>>> import numpy as np
>>> import numpy.linalg as la
>>> np.set_printoptions(suppress=True, linewidth=120)
>>> def rd(a):
...     return np.round(a, 3) + 0
... 
>>> E = np.load("a.npy")
>>> E
array([[ 0.4,  1.5, -1.3,  0.6],
       [-0.1,  0.5,  0.6, -0.4],
       [ 1.9, -0.9,  0.8, -1.5],
       [ 0.2, -0.4, -1.2, -3. ]])
>>> other = E / np.sqrt((E ** 2).mean(axis=1, keepdims=True))
>>> print(rd(E - E.mean(axis=1, keepdims=True)))
[[ 0.1    1.2   -1.6    0.3  ]
 [-0.25   0.35   0.45  -0.55 ]
 [ 1.825 -0.975  0.725 -1.575]
 [ 1.3    0.7   -0.1   -1.9  ]]
>>> rd(other[0])
array([ 0.379,  1.421, -1.231,  0.568])
>>> rd(np.einsum("ii->", E))
np.float64(-1.3)
>>> rd(la.eigvals(E))
array([-3.48 +0.j   ,  0.546+1.733j,  0.546-1.733j,  1.088+0.j   ])
>>> rd(np.poly(E))
array([  1.  ,   1.3 ,  -3.1 ,  12.03, -12.5 ])
>>> print(rd(la.det(2 * E)), rd(la.det(E)))
-199.997 -12.5
>>> rd(np.einsum("ij,ji->", E, E))
np.float64(7.89)
>>> print(rd(np.sort(np.abs(la.eigvals(E)))))
[1.088 1.817 1.817 3.48 ]
>>> rd((E + E.T) / 2)
array([[ 0.4 ,  0.7 ,  0.3 ,  0.4 ],
       [ 0.7 ,  0.5 , -0.15, -0.4 ],
       [ 0.3 , -0.15,  0.8 , -1.35],
       [ 0.4 , -0.4 , -1.35, -3.  ]])
>>> np.allclose(E, E.T)
False
>>> rd(la.det(E))
np.float64(-12.5)
>>> M = np.load("w.npy")
>>> print(M)
[[3 0 0 0]
 [0 0 0 0]
 [0 0 3 0]
 [0 0 0 3]]
>>> # symmetric, so the eigenvalues are real
>>> w, vecs = la.eigh(M)
>>> vecs.T @ vecs
array([[1., 0., 0., 0.],
       [0., 1., 0., 0.],
       [0., 0., 1., 0.],
       [0., 0., 0., 1.]])
>>> vecs.T @ M @ vecs
array([[0., 0., 0., 0.],
       [0., 3., 0., 0.],
       [0., 0., 3., 0.],
       [0., 0., 0., 3.]])
>>> w.sum(), np.trace(M)
(np.float64(9.0), np.int64(9))
>>> rd(la.svd(M, compute_uv=False))
array([3., 3., 3., 0.])
>>> (w > 1e-8).sum(), (w < -1e-8).sum()
(np.int64(3), np.int64(0))
>>> print(np.unique(w.round(6) + 0, return_counts=True)[1])
[1 3]
>>> r = la.matrix_rank(M)
>>> r
np.int64(3)
>>> N = la.svd(M)[2][r:].T
>>> N.shape
(4, 1)
>>> [int(la.matrix_rank(np.delete(M, i, axis=0))) for i in range(4)]
[2, 3, 2, 2]
>>> print([int(la.matrix_rank(M[:, :j + 1])) for j in range(4)])
[1, 1, 2, 3]
>>> M @ N
array([[0.],
       [0.],
       [0.],
       [0.]])
>>> np.allclose(M @ N, 0)
True
>>> N @ N.T
array([[0., 0., 0., 0.],
       [0., 1., 0., 0.],
       [0., 0., 0., 0.],
       [0., 0., 0., 0.]])
>>> print(rd(la.det(M)))
0.0
>>> print(M @ M)
[[9 0 0 0]
 [0 0 0 0]
 [0 0 9 0]
 [0 0 0 9]]
>>> la.matrix_power(M - np.diag(np.diag(M)), 4)
array([[0, 0, 0, 0],
       [0, 0, 0, 0],
       [0, 0, 0, 0],
       [0, 0, 0, 0]])
>>> np.prod(np.diag(M)), rd(la.det(M))
(np.int64(0), np.float64(0.0))
>>> print([int(la.matrix_rank(la.matrix_power(M, p))) for p in range(1, 5)])
[3, 3, 3, 3]
>>> P = np.triu(np.array([[3, 8, 6, -9], [0, 1, 1, 1], [7, -1, 5, -3], [2, -6, 1, 0]]), 1) + np.eye(4)
>>> other = P @ E @ la.inv(P)
>>> rd(other)
array([[  9.2, -69.9,  33.8, 269.5],
       [  2. , -16.8,   5. ,  44.9],
       [  1.3, -10.1,   6.7,  49.4],
       [  0.2,  -2. ,  -0.4,  -0.4]])
>>> W0 = np.diag(np.array([-1, -1, -2, 2])) + 4 * np.eye(4, k=1) + 4 * np.eye(4, k=-1)
>>> W0
array([[-1.,  4.,  0.,  0.],
       [ 4., -1.,  4.,  0.],
       [ 0.,  4., -2.,  4.],
       [ 0.,  0.,  4.,  2.]])
>>> rd(la.eigvals(W0).sum().real)
np.float64(-2.0)
>>> rd(la.det(2 * W0)), rd(la.det(W0))
(np.float64(5312.0), np.float64(332.0))
>>> rd(np.poly(W0))
array([  1.,   2., -51., -24., 332.])
>>> print(np.einsum("ii->", W0))
-2.0
>>> w, vecs = la.eigh(W0)
>>> vec = np.array([8, 0, 1, 7])
>>> print(rd(la.eigvalsh(W0[1:, 1:])))
[-6.668  0.338  5.331]
>>> np.abs(W0).sum(axis=1).max(), rd(np.abs(w).max())
(np.float64(10.0), np.float64(7.558))
>>> P = np.triu(np.array([[0, -2, -2, -2], [0, 0, 1, -1], [-1, 0, 1, 2], [0, 1, 2, 2]]), 1) + np.eye(4)
>>> other = P @ W0 @ la.inv(P)
>>> rd(np.poly(other))
array([  1.,   2., -51., -24., 332.])
>>> P @ W0 - W0 @ P
array([[ -8.,  -8., -18., -10.],
       [  0.,  12.,   3.,   1.],
       [  0.,   0.,   4.,  12.],
       [  0.,   0.,   0.,  -8.]])
>>> other
array([[ -9., -20., -10., -30.],
       [  4.,  11.,  -5.,  31.],
       [  0.,   4.,   2.,   8.],
       [  0.,   0.,   4.,  -6.]])
>>> np.trace(other), np.trace(W0)
(np.float64(-2.0), np.float64(-2.0))
>>> np.all(la.eigvalsh(W0) > 0)
np.False_
>>> print(rd(la.eigvalsh(W0).min()))
-7.558
>>> mat = np.loadtxt("run16.csv", delimiter=",")
>>> print(mat)
[[-4. -4.  4.  2.]
 [-5.  3.  0.  4.]
 [ 2. -4. -1. -3.]
 [ 5. -4.  3. -2.]]
>>> vec = np.array([-2, 3, -1, -3])
>>> y = mat @ vec
>>> y
array([-14.,   7.,  -6., -19.])
>>> rd(la.solve(mat, y))
array([-2.,  3., -1., -3.])
>>> rd(la.solve(mat, y + mat[:, 3]))
array([-2.,  3., -1., -2.])
